>>> import numpy as np
>>> np.set_printoptions(precision=2, suppress=True, linewidth=100)
>>> W0 = np.maximum(np.array([[-2, -2],
...     [1, -1],
...     [-3, -3],
...     [0, 5],
...     [-4, 1],
...     [-2, -3],
...     [-5, -4],
...     [-2, 0],
...     [3, -4],
...     [-3, 0],
...     [-1, -3],
...     [-3, -5],
...     [-2, 5],
...     [4, 3],
...     [0, 4],
...     [0, -3],
...     [-3, -1]]) @ np.array([[3, 0, 1, 0], [0, 2, 3, 0]]) + np.array([0, 0, 1, 1]), 0)
>>> W0
array([[ 0,  0,  0,  1],
       [ 3,  0,  0,  1],
       [ 0,  0,  0,  1],
       [ 0, 10, 16,  1],
       [ 0,  2,  0,  1],
       [ 0,  0,  0,  1],
       [ 0,  0,  0,  1],
       [ 0,  0,  0,  1],
       [ 9,  0,  0,  1],
       [ 0,  0,  0,  1],
       [ 0,  0,  0,  1],
       [ 0,  0,  0,  1],
       [ 0, 10, 14,  1],
       [12,  6, 14,  1],
       [ 0,  8, 13,  1],
       [ 0,  0,  0,  1],
       [ 0,  0,  0,  1]])
>>> Q, vecs = np.linalg.qr(W0[:, :3])[0], np.linalg.qr(W0[:, 3:])[0]
>>> sig = np.linalg.svd(Q.T @ vecs, compute_uv=False)
>>> (sig > 0.9).sum()
np.int64(0)
>>> np.degrees(np.arccos(sig.clip(0, 1)))
array([52.34])
>>> X = np.load("arr.npy")
>>> X
array([[ 1,  1, -1, -1, -1, -1,  1,  1],
       [ 1,  1,  1,  1,  1,  1,  1,  1],
       [ 1, -1, -1,  1, -1,  1,  1, -1]])
>>> W = np.array([[1, 3, -3, 0],
...     [7, 4, 7, -9],
...     [6, -2, 8, 3],
...     [-9, -5, 4, 1],
...     [0, 4, -7, 2],
...     [-4, -3, -7, -7],
...     [-7, 2, 6, 5],
...     [9, -2, 3, 4]])
>>> beta = np.array([2, 0, -1, -1])
>>> H = np.maximum(X @ W + beta, 0)
>>> (H > 0).astype(int)
array([[1, 1, 1, 0],
       [1, 1, 1, 0],
       [0, 0, 0, 0]])
>>> H
array([[19, 13, 14,  0],
       [ 5,  1, 10,  0],
       [ 0,  0,  0,  0]])
>>> (H > 0).mean(axis=0)
array([0.67, 0.67, 0.67, 0.  ])
>>> Z = np.array([[1, 2], [1, 1], [2, 1], [0, 2]])
>>> H @ Z
array([[60, 65],
       [26, 21],
       [ 0,  0]])
>>> (H @ Z).round(6).argmax(axis=1)
array([1, 0, 0])
>>> r = np.linalg.matrix_rank(H)
>>> r
np.int64(2)
>>> N = np.linalg.svd(H)[2][r:].T
>>> N.shape
(4, 2)
>>> [int(np.linalg.matrix_rank(H[:, :j + 1])) for j in range(4)]
[1, 2, 2, 2]
>>> [int(np.linalg.matrix_rank(np.delete(H, i, axis=0))) for i in range(3)]
[1, 1, 2]
>>> [int(np.linalg.matrix_rank(H[:i])) for i in range(1, len(H) + 1)]
[1, 2, 2]
>>> B = np.c_[W0[:, :3] @ np.array([[-2, 1, -3], [-4, 5, 2], [-2, -5, 1]]), np.array([-3, 1, 4, 4, -2, -5, 3, -5, -3, 4, -3, -4, 3, -2, 4, -1, 1])]
>>> B
array([[  0,   0,   0,  -3],
       [ -6,   3,  -9,   1],
       [  0,   0,   0,   4],
       [-72, -30,  36,   4],
       [ -8,  10,   4,  -2],
       [  0,   0,   0,  -5],
       [  0,   0,   0,   3],
       [  0,   0,   0,  -5],
       [-18,   9, -27,  -3],
       [  0,   0,   0,   4],
       [  0,   0,   0,  -3],
       [  0,   0,   0,  -4],
       [-68, -20,  34,   3],
       [-76, -28, -10,  -2],
       [-58, -25,  29,   4],
       [  0,   0,   0,  -1],
       [  0,   0,   0,   1]])
>>> np.linalg.matrix_rank(B)
np.int64(4)
>>> m1 = np.array([[-2, 3, 0, 0],
...     [-4, 4, -3, -1],
...     [-4, 4, -1, -2],
...     [-1, 3, -1, -4],
...     [-1, 2, 1, -3],
...     [0, -1, -2, -1],
...     [2, -3, 0, 1],
...     [0, -5, -1, 3],
...     [-1, -8, -2, 1],
...     [-2, -10, -5, -1],
...     [0, -11, -5, 1],
...     [-3, -10, -3, -1]])
>>> Xs = m1 - m1.mean(axis=0)
>>> left, sig, VT = np.linalg.svd(Xs, full_matrices=False)
>>> np.round(Xs.mean(axis=0), 2) + 0
array([0., 0., 0., 0.])
>>> P = m1 @ np.linalg.solve(m1.T @ m1, m1.T)
>>> np.round(P @ m1[:, 3], 2) + 0
array([ 0., -1., -2., -4., -3., -1.,  1.,  3.,  1., -1.,  1., -1.])
>>> x0 = np.array([-3, -1, -2, -2])
>>> y = m1 @ x0
>>> np.linalg.lstsq(m1, y)[0]
array([-3., -1., -2., -2.])
>>> y
array([ 3, 16, 14, 10,  5,  7, -5,  1, 13, 28, 19, 27])
>>> rng = np.random.default_rng(209409)
>>> y = y + 0.05 * rng.normal(size=12)
>>> y
array([ 3.03, 16.04, 13.91, 10.01,  5.02,  6.95, -4.97,  1.03, 12.97, 28.06, 19.03, 26.95])
>>> beta, *_ = np.linalg.lstsq(m1, y)
>>> [round(float(np.linalg.norm(np.linalg.solve(m1.T @ m1 + lam * np.eye(4), m1.T @ y))), 2) for lam in (0, 1, 10, 100)]
[4.24, 4.2, 3.87, 2.32]
>>> M = np.array([[-5, 9, 8, 3], [3, -4, -1, -8], [-9, -9, -8, 7], [-7, -1, 0, 1]])
>>> B = M + rng.integers(-2, 3, (4, 3)) @ rng.integers(-2, 3, (3, 4))
>>> B
array([[  3,   9,   6,   1],
       [  5,  -2,  -1, -10],
       [-11,  -3, -14,   3],
       [ -7,  -1,   0,   1]])
>>> B - M
array([[ 8,  0, -2, -2],
       [ 2,  2,  0, -2],
       [-2,  6, -6, -4],
       [ 0,  0,  0,  0]])
>>> np.linalg.svd(B - M, compute_uv=False)
array([9.89, 8.63, 1.91, 0.  ])
>>> np.linalg.matrix_rank(B - M, tol=1e-8)
np.int64(3)
>>> W = np.array([[0, -1, -1, 1, 2],
...     [2, -3, 2, -2, 0],
...     [-2, 3, -3, 0, 0],
...     [1, 2, -1, -2, -2]])
>>> beta = np.array([0, 0, 1, 2, 0])
>>> H = np.maximum(B @ W + beta, 0)
>>> (H > 0).astype(int)
array([[1, 0, 0, 0, 1],
       [0, 0, 1, 1, 1],
       [1, 0, 1, 0, 0],
       [0, 1, 1, 0, 0]])
>>> H
array([[ 7,  0,  0,  0,  4],
       [ 0,  0,  5, 31, 30],
       [25,  0, 45,  0,  0],
       [ 0, 12,  5,  0,  0]])
>>> Z = np.array([[1, 1, 0], [2, 1, 0], [0, 2, 0], [2, 2, 0], [0, 0, 2]])
>>> W @ Z
array([[ 0, -1,  4],
       [-8, -1,  0],
       [ 4, -5,  0],
       [ 1, -3, -4]])
>>> mat = np.load("test12.npy")
>>> mat
array([[ -0.22,   0.02,   0.26],
       [ -3.14,  -3.28, -20.88],
       [  3.12,   2.82,  20.32]])
>>> round(float(np.linalg.det(mat.T)), 2)
2.04
>>> round(np.einsum("ij,ji->", mat, mat), 2)
np.float64(307.44)
>>> np.kron(np.eye(2, dtype=int), mat)
array([[ -0.22,   0.02,   0.26,  -0.  ,   0.  ,   0.  ],
       [ -3.14,  -3.28, -20.88,  -0.  ,  -0.  ,  -0.  ],
       [  3.12,   2.82,  20.32,   0.  ,   0.  ,   0.  ],
       [ -0.  ,   0.  ,   0.  ,  -0.22,   0.02,   0.26],
       [ -0.  ,  -0.  ,  -0.  ,  -3.14,  -3.28, -20.88],
       [  0.  ,   0.  ,   0.  ,   3.12,   2.82,  20.32]])
>>> [round(float(x), 2) for x in np.linalg.svd(mat, compute_uv=False)[:3]]
[29.79, 0.28, 0.25]
>>> lab = rng.permutation(3)
>>> lab
array([1, 0, 2])
>>> B = mat[lab][:, lab]
>>> B
array([[ -3.28,  -3.14, -20.88],
       [  0.02,  -0.22,   0.26],
       [  2.82,   3.12,  20.32]])
>>> np.allclose(B, mat)
False
>>> np.trace(B)
np.float64(16.82)
>>> np.round(np.linalg.det(B), 2), np.round(np.linalg.det(mat[lab]), 2)
(np.float64(2.04), np.float64(-2.04))
>>> np.diag(B)
array([-3.28, -0.22, 20.32])
>>> x0 = np.array([4, 0, 5])
>>> y = B @ x0
>>> y
array([-117.52,    1.38,  112.88])
>>> np.round(np.linalg.solve(B, y + B[:, 2]), 2) + 0
array([4., 0., 6.])
>>> Q, _ = np.linalg.qr(np.array([[-0.4, -1.6, -0.5], [-0.4, -0.2, 0.4], [-1.4, 1.4, 1.7]]))
>>> F = 5 * Q
>>> F
array([[-1.32, -4.61, -1.41],
       [-1.32, -1.06,  4.7 ],
       [-4.64,  1.62, -0.94]])
>>> np.linalg.svd(F, compute_uv=False)
array([5., 5., 5.])
>>> np.round(F @ F.T, 2) + 0
array([[25.,  0.,  0.],
       [ 0., 25.,  0.],
       [ 0.,  0., 25.]])
>>> np.linalg.norm(F, axis=0)
array([5., 5., 5.])
